>>> import numpy as np
>>> np.set_printoptions(suppress=True, linewidth=140)
>>> data = np.loadtxt("arr.csv", delimiter=",")
>>> print(data)
[[-2.  0.  0.]
 [ 0.  2.  5.]
 [ 0.  6.  0.]]
>>> # 2 groups of indices that never mix
>>> print(data @ data)
[[ 4.  0.  0.]
 [ 0. 34. 10.]
 [ 0. 12. 30.]]
>>> print(np.flatnonzero(np.linalg.matrix_power((data != 0) + (data.T != 0) + np.eye(3), 3)[2]))
[1 2]
>>> Y = np.array([[-4, 1], [2, -5]])
>>> cent = np.kron(Y, data)
>>> print(round(np.linalg.norm(cent, 2), 1), round(float(np.linalg.norm(Y, 2) * np.linalg.norm(data, 2)), 1))
41.0 41.0
>>> print(np.round(np.linalg.norm(data[2] - data[0]), 1))
6.3
>>> print(round(np.linalg.norm(data) ** 2 / np.linalg.norm(data, 2) ** 2, 1))
1.5
>>> print(np.round(np.linalg.norm(data, 2), 1))
6.7
>>> print(data[2] @ data[0])
0.0
>>> print(round(np.linalg.norm(data[2], 1), 1), round(np.linalg.norm(data[2], np.inf), 1))
6.0 6.0
>>> O, R = np.linalg.qr(data)
>>> print(np.round(O.T @ O, 1) + 0)
[[1. 0. 0.]
 [0. 1. 0.]
 [0. 0. 1.]]
>>> print(np.trace(O @ O.T))
3.0
>>> print(np.round(np.abs(np.diag(R)), 1))
[2.  6.3 4.7]
>>> print(np.round(O @ R, 1) + 0)
[[-2.  0.  0.]
 [ 0.  2.  5.]
 [ 0.  6.  0.]]
>>> print(abs(R[0, 0]), round(float(np.linalg.norm(data[:, 0])), 1))
2.0 2.0
>>> print(O.shape, R.shape)
(3, 3) (3, 3)
>>> J = np.array([[0.1, 0.5, -0.7],
...     [0.2, -1.3, 1.6],
...     [-0.8, -0.6, 0.2],
...     [-0.1, -1.6, -0.8],
...     [0.4, 0.6, -0.5],
...     [-0.9, -0.1, 0.6],
...     [0.7, 0.1, -1.0],
...     [2.4, -0.3, -0.7],
...     [0.7, -0.4, 1.2],
...     [0.1, 0.7, -0.8],
...     [-2.0, 8.0, 18.0],
...     [-0.5, -0.1, -1.6],
...     [-2.2, -2.1, 1.2]])
>>> O, evecs = np.linalg.qr(J[:, :2])[0], np.linalg.qr(J[:, 2:])[0]
>>> s = np.linalg.svd(O.T @ evecs, compute_uv=False)
>>> print((s > 0.9).sum())
1
>>> print(s.round(1))
[0.9]
>>> print(round(np.linalg.norm(O @ O.T - evecs @ evecs.T, 2), 1))
1.0
